$ python3 -q
>>> import numpy as np
>>> from numpy import linalg as LA
>>> np.set_printoptions(suppress=True, linewidth=100)
>>> rd = lambda a: np.round(a, 3) + 0
>>> m1 = np.loadtxt("w.csv", delimiter=",")
>>> print(m1)
[[ 1.3    1.7   -0.5   -0.2   -0.5  ]
 [-1.3   -1.1   -0.5   -1.8    0.7  ]
 [-0.1    0.2    2.     0.3   -1.8  ]
 [-0.1    1.3   -1.     1.3    0.9  ]
 [-0.093 -0.689 -0.496 -1.711 -1.731]
 [ 0.3    1.1    0.6    0.    -0.8  ]
 [-0.1   -0.7   -0.5   -1.7   -1.7  ]
 [ 0.6    0.2   -1.2    1.7    0.9  ]
 [ 0.5    0.7    0.     1.5   -1.   ]]
>>> Y = np.c_[m1[:, :3] @ np.array([[3, -3, 3], [5, -8, -1], [-1, -2, 2]]), np.array([-2, 0, -3, 0, -1, -2, 1, -2, 5])]
>>> print(rd(Y))
[[ 12.9   -16.5     1.2    -2.   ]
 [ -8.9    13.7    -3.8     0.   ]
 [ -1.3    -5.3     3.5    -3.   ]
 [  7.2    -8.1    -3.6     0.   ]
 [ -3.228   6.783  -0.582  -1.   ]
 [  5.8   -10.9     1.     -2.   ]
 [ -3.3     6.9    -0.6     1.   ]
 [  4.     -1.     -0.8    -2.   ]
 [  5.     -7.1     0.8     5.   ]]
>>> print(rd(LA.norm(Y - m1 @ LA.lstsq(m1, Y)[0], axis=0)))
[0.    0.    0.    6.115]
>>> rd(LA.lstsq(m1, Y[:, 0])[0])
array([ 3.,  5., -1.,  0.,  0.])
>>> LA.matrix_rank(np.c_[m1, Y])
np.int64(6)
>>> LA.matrix_rank(Y)
np.int64(4)
>>> x0 = np.array([-2, 2, -3, 3])
>>> y = Y @ x0
>>> rd(LA.pinv(Y) @ Y)
array([[1., 0., 0., 0.],
       [0., 1., 0., 0.],
       [0., 0., 1., 0.],
       [0., 0., 0., 1.]])
>>> rd(LA.lstsq(Y, y)[0])
array([-2.,  2., -3.,  3.])
>>> rd(LA.solve(Y.T @ Y, Y.T @ y))
array([-2.,  2., -3.,  3.])
>>> rng = np.random.default_rng(9143)
>>> y = y + 0.1 * rng.normal(size=9)
>>> rd(y)
array([-68.529,  56.421, -27.469, -19.841,  18.713, -42.381,  25.059, -13.493, -11.536])
>>> beta, *_ = LA.lstsq(Y, y)
>>> [round(float(LA.norm(LA.solve(Y.T @ Y + lam * np.eye(4), Y.T @ y))), 2) for lam in (0, 1, 10, 100)]
[5.09, 4.97, 4.34, 3.12]
>>> rd(Y.T @ (y - Y @ beta))
array([0., 0., 0., 0.])
>>> mat = np.loadtxt("data.csv", delimiter=",")
>>> mat
array([[25.,  4.,  7.,  2.,  4.,  5.,  6.,  1.,  9.],
       [ 2.,  4.,  6.,  3.,  8.,  3.,  5.,  0.,  6.],
       [ 2.,  4., 13.,  2.,  7.,  1.,  6.,  6.,  6.],
       [ 9.,  1.,  9., 29.,  2.,  6.,  8.,  7.,  3.],
       [ 0.,  0.,  9.,  7., 10.,  2.,  1.,  9.,  9.],
       [ 0.,  6.,  3.,  5.,  1.,  5.,  6.,  0.,  8.],
       [ 9.,  3.,  6.,  3.,  4.,  6., 19.,  4.,  1.],
       [ 9.,  8.,  3.,  4.,  4.,  2.,  5., 25.,  7.],
       [ 5.,  8.,  5.,  4.,  8.,  8.,  4.,  1., 10.]])
>>> T = np.stack([mat, 3 * mat, mat[::-1]])
>>> np.einsum("bij,cij->bc", T, T)
array([[ 4991., 14973.,  2689.],
       [14973., 44919.,  8067.],
       [ 2689.,  8067.,  4991.]])
>>> rd(LA.norm(T, axis=(1, 2)))
array([ 70.647, 211.941,  70.647])
>>> W = np.array([[2, 2, 3, 2, 2],
...     [3, 2, 1, 1, 3],
...     [0, 1, 1, 1, 3],
...     [0, 2, 1, 2, 1],
...     [1, 1, 0, 3, 1],
...     [1, 1, 3, 1, 2],
...     [0, 3, 0, 1, 1],
...     [1, 3, 1, 3, 0],
...     [2, 0, 3, 0, 2]])
>>> beta = np.array([-2, 0, 0, -3, 3])
>>> hid = np.maximum(mat @ W + beta, 0)
>>> hid
array([[ 88.,  99., 131.,  88., 126.],
       [ 37.,  50.,  46.,  49.,  71.],
       [ 40.,  73.,  52.,  68.,  87.],
       [ 40., 140., 100., 124., 108.],
       [ 37.,  65.,  58.,  80.,  70.],
       [ 38.,  49.,  53.,  30.,  68.],
       [ 41., 115.,  64.,  79.,  88.],
       [ 85., 141.,  94., 128.,  85.],
       [ 69.,  70.,  87.,  67., 104.]])
>>> print((hid > 0).mean(axis=0))
[1. 1. 1. 1. 1.]
>>> W2 = np.array([[-1, -1], [-2, 0], [2, -1], [-3, -2], [-2, 0]])
>>> print(W @ W2)
[[-10  -9]
 [-14  -6]
 [ -9  -3]
 [-10  -5]
 [-14  -7]
 [ -4  -6]
 [-11  -2]
 [-14  -8]
 [  0  -5]]
>>> Y = m1 + rng.integers(-2, 3, (9, 4)) @ rng.integers(-2, 3, (4, 5))
>>> rd(Y)
array([[  0.3  ,   3.7  ,  -4.5  ,  -6.2  ,  -0.5  ],
       [-10.3  ,   2.9  ,  -3.5  ,  -7.8  ,   1.7  ],
       [ -0.1  ,   2.2  ,   3.   ,  -3.7  ,  -8.8  ],
       [ -0.1  ,  -2.7  ,   3.   ,  -5.7  ,  -3.1  ],
       [  2.907,  -2.689,   1.504,   8.289,   2.269],
       [  1.3  ,   3.1  ,  -3.4  ,  -7.   ,  -2.8  ],
       [  3.9  ,  -4.7  ,   1.5  ,   4.3  ,   2.3  ],
       [ -4.4  ,   0.2  ,   1.8  ,   1.7  ,  -0.1  ],
       [ -1.5  ,   0.7  ,   2.   ,   7.5  ,   1.   ]])
>>> print(LA.matrix_rank(Y - m1, tol=1e-8))
4
>>> np.abs(Y - m1).sum(axis=1)
array([13., 23., 14., 19., 21., 16., 20.,  9., 12.])
>>> J = rng.normal(size=(12, 8)) + 5 * np.array([1, 2, 3, 3, 3, 1, 3, 0])
>>> rd(J)
array([[ 5.826,  9.624, 14.101, 15.38 , 14.952,  6.44 , 14.943, -0.534],
       [ 5.514,  9.277, 15.918, 16.164, 15.799,  7.393, 15.413, -0.199],
       [ 5.972, 10.336, 14.315, 14.488, 15.821,  6.435, 13.425,  1.403],
       [ 4.78 , 10.158, 16.362, 14.512, 13.847,  5.68 , 13.662, -0.936],
       [ 4.645, 10.924, 14.423, 15.746, 17.254,  3.464, 16.235,  0.326],
       [ 3.341,  9.544, 16.399, 16.063, 13.917,  4.157, 13.853, -1.547],
       [ 6.126, 10.201, 14.428, 14.844, 15.976,  6.778, 14.959,  0.065],
       [ 6.101,  9.383, 14.136, 15.223, 14.274,  5.325, 15.517, -1.656],
       [ 6.472, 10.995, 14.379, 14.586, 13.567,  4.372, 15.749, -1.366],
       [ 4.602, 11.77 , 15.131, 14.379, 14.741,  5.877, 16.668,  0.511],
       [ 5.739,  9.482, 14.228, 15.178, 13.276,  5.219, 15.633, -1.046],
       [ 4.186, 10.443, 14.211, 13.95 , 13.642,  4.031, 16.714, -0.621]])
>>> proj = J @ LA.solve(J.T @ J, J.T)
>>> print(rd(np.diag(proj)))
[0.543 0.681 0.773 0.718 0.858 0.861 0.469 0.443 0.666 0.778 0.628 0.582]
>>> np.allclose(proj @ proj, proj)
True
>>> rd(np.trace(proj))
np.float64(8.0)
>>> left, sv, VT = LA.svd(J)
>>> rd(sv)
array([112.677,   5.181,   4.55 ,   3.859,   2.975,   2.181,   0.915,   0.63 ])
>>> np.argmax(sv[:-1] / (sv[1:] + 1e-6)) + 1
np.int64(1)
>>> Y = left[:, :1] @ np.diag(sv[:1]) @ VT[:1]
>>> rd(np.abs(J - Y).max())
np.float64(2.228)
>>> LA.matrix_rank(J, rtol=0.05)
np.int64(1)
>>> q, Rm = LA.qr(J)
>>> rd(q.T @ q)
array([[1., 0., 0., 0., 0., 0., 0., 0.],
       [0., 1., 0., 0., 0., 0., 0., 0.],
       [0., 0., 1., 0., 0., 0., 0., 0.],
       [0., 0., 0., 1., 0., 0., 0., 0.],
       [0., 0., 0., 0., 1., 0., 0., 0.],
       [0., 0., 0., 0., 0., 1., 0., 0.],
       [0., 0., 0., 0., 0., 0., 1., 0.],
       [0., 0., 0., 0., 0., 0., 0., 1.]])
>>> rd(np.trace(q @ q.T))
np.float64(8.0)
>>> rd(abs(Rm[0, 0])), rd(LA.norm(J[:, 0]))
(np.float64(18.544), np.float64(18.544))
>>> Y = J / np.sqrt((J ** 2).mean(axis=1, keepdims=True))
>>> rd(Y[11])
array([ 0.373,  0.932,  1.268,  1.244,  1.217,  0.36 ,  1.491, -0.055])
>>> LA.matrix_rank(Y) == LA.matrix_rank(J)
np.True_
>>> X = np.array([[1.4, 2.6, 0.4, 0.6, -0.4, -2.1],
...     [-0.5, 0.1, -0.5, 0.8, 1.8, -0.7],
...     [0.5, 0.2, 1.1, -0.5, -0.4, 1.6],
...     [-0.8, -0.4, -2.2, -0.5, 1.8, 0.8],
...     [-1.1, -1.1, -0.1, -1.2, 1.1, 0.8],
...     [-1.1, 0.1, -1.0, -1.6, 1.1, -1.7],
...     [-1.5, 2.2, -0.3, -0.9, 0.4, 0.7],
...     [0.5, 0.0, 0.2, 0.3, -2.0, -0.3],
...     [-1.0, 1.3, 1.7, 0.6, 0.9, -0.1],
...     [-0.8, 0.1, -1.1, 1.1, -1.3, 1.1],
...     [-0.2, -0.4, 0.3, -0.5, -0.9, 0.5],
...     [0.6, 0.0, -0.3, -0.1, -1.5, 0.1],
...     [0.5, -0.3, 0.7, -1.1, 0.1, -1.0],
...     [-0.7, -0.3, 2.2, -0.2, -1.0, -0.4],
...     [-0.1, 0.9, 0.0, -0.6, -0.7, -3.0],
...     [1.3, 0.8, 0.4, -1.0, -0.2, -0.7]])
>>> X[8] *= 3
>>> print(rd(X))
[[ 1.4  2.6  0.4  0.6 -0.4 -2.1]
 [-0.5  0.1 -0.5  0.8  1.8 -0.7]
 [ 0.5  0.2  1.1 -0.5 -0.4  1.6]
 [-0.8 -0.4 -2.2 -0.5  1.8  0.8]
 [-1.1 -1.1 -0.1 -1.2  1.1  0.8]
 [-1.1  0.1 -1.  -1.6  1.1 -1.7]
 [-1.5  2.2 -0.3 -0.9  0.4  0.7]
 [ 0.5  0.   0.2  0.3 -2.  -0.3]
 [-3.   3.9  5.1  1.8  2.7 -0.3]
 [-0.8  0.1 -1.1  1.1 -1.3  1.1]
 [-0.2 -0.4  0.3 -0.5 -0.9  0.5]
 [ 0.6  0.  -0.3 -0.1 -1.5  0.1]
 [ 0.5 -0.3  0.7 -1.1  0.1 -1. ]
 [-0.7 -0.3  2.2 -0.2 -1.  -0.4]
 [-0.1  0.9  0.  -0.6 -0.7 -3. ]
 [ 1.3  0.8  0.4 -1.  -0.2 -0.7]]
>>> W2 = X[[6, 14]].astype(float)
>>> for _ in range(4):
...     labels = LA.norm(X[:, None] - W2, axis=-1).argmin(axis=1)
...     W2 = np.array([X[labels == j].mean(axis=0) for j in range(2)])
... 
>>> print(labels)
[1 0 0 0 0 1 0 1 0 0 1 1 1 1 1 1]
>>> print(np.bincount(labels))
[7 9]
>>> print(rd(W2))
[[-1.029  0.714  0.286  0.086  0.871  0.571]
 [ 0.244  0.378  0.322 -0.467 -0.611 -0.956]]
>>> T = np.stack([X, 5 * X, X[::-1]])
>>> LA.matrix_rank(T)
array([6, 6, 6])
>>> (T @ X.T).shape
(3, 16, 16)
>>> T.shape
(3, 16, 6)
>>> rd(np.einsum("bij,cij->bc", T, T))
array([[ 156.13,  780.65,   -3.98],
       [ 780.65, 3903.25,  -19.9 ],
       [  -3.98,  -19.9 ,  156.13]])
>>> LA.matrix_rank(T.reshape(3, -1))
np.int64(2)
>>> Y = np.array([[3, 0, 0],
...     [-1, -1, 3],
...     [2, -2, -2],
...     [1, -3, 1],
...     [-3, 3, 2],
...     [-3, -1, -1],
...     [-2, 3, 2],
...     [-2, -2, -2],
...     [3, -2, 1]])
>>> np.einsum("ik,kj->ji", mat, Y)
array([[  73.,   -8.,    0.,   28.,   -4.,   -1.,  -34.,  -28.,   -7.],
       [ -19.,   -1.,  -22., -102.,  -44.,  -27.,   29.,  -65.,  -24.],
       [  22.,   32.,    7.,   17.,    0.,   34.,   33.,   -5.,   42.]])
>>> np.einsum("ij,ij->i", mat, mat)
array([ 853.,  199.,  351., 1166.,  397.,  196.,  565.,  889.,  375.])
>>> np.einsum("ij->j", mat)
array([61., 38., 61., 59., 48., 38., 60., 53., 59.])
>>> mat @ Y
array([[  73.,  -19.,   22.],
       [  -8.,   -1.,   32.],
       [   0.,  -22.,    7.],
       [  28., -102.,   17.],
       [  -4.,  -44.,    0.],
       [  -1.,  -27.,   34.],
       [ -34.,   29.,   33.],
       [ -28.,  -65.,   -5.],
       [  -7.,  -24.,   42.]])
>>> print(LA.matrix_rank(mat @ Y))
3
>>> np.einsum("ik,kj->ij", mat, Y)
array([[  73.,  -19.,   22.],
       [  -8.,   -1.,   32.],
       [   0.,  -22.,    7.],
       [  28., -102.,   17.],
       [  -4.,  -44.,    0.],
       [  -1.,  -27.,   34.],
       [ -34.,   29.,   33.],
       [ -28.,  -65.,   -5.],
       [  -7.,  -24.,   42.]])
>>> Y.T @ mat.T
array([[  73.,   -8.,    0.,   28.,   -4.,   -1.,  -34.,  -28.,   -7.],
       [ -19.,   -1.,  -22., -102.,  -44.,  -27.,   29.,  -65.,  -24.],
       [  22.,   32.,    7.,   17.,    0.,   34.,   33.,   -5.,   42.]])
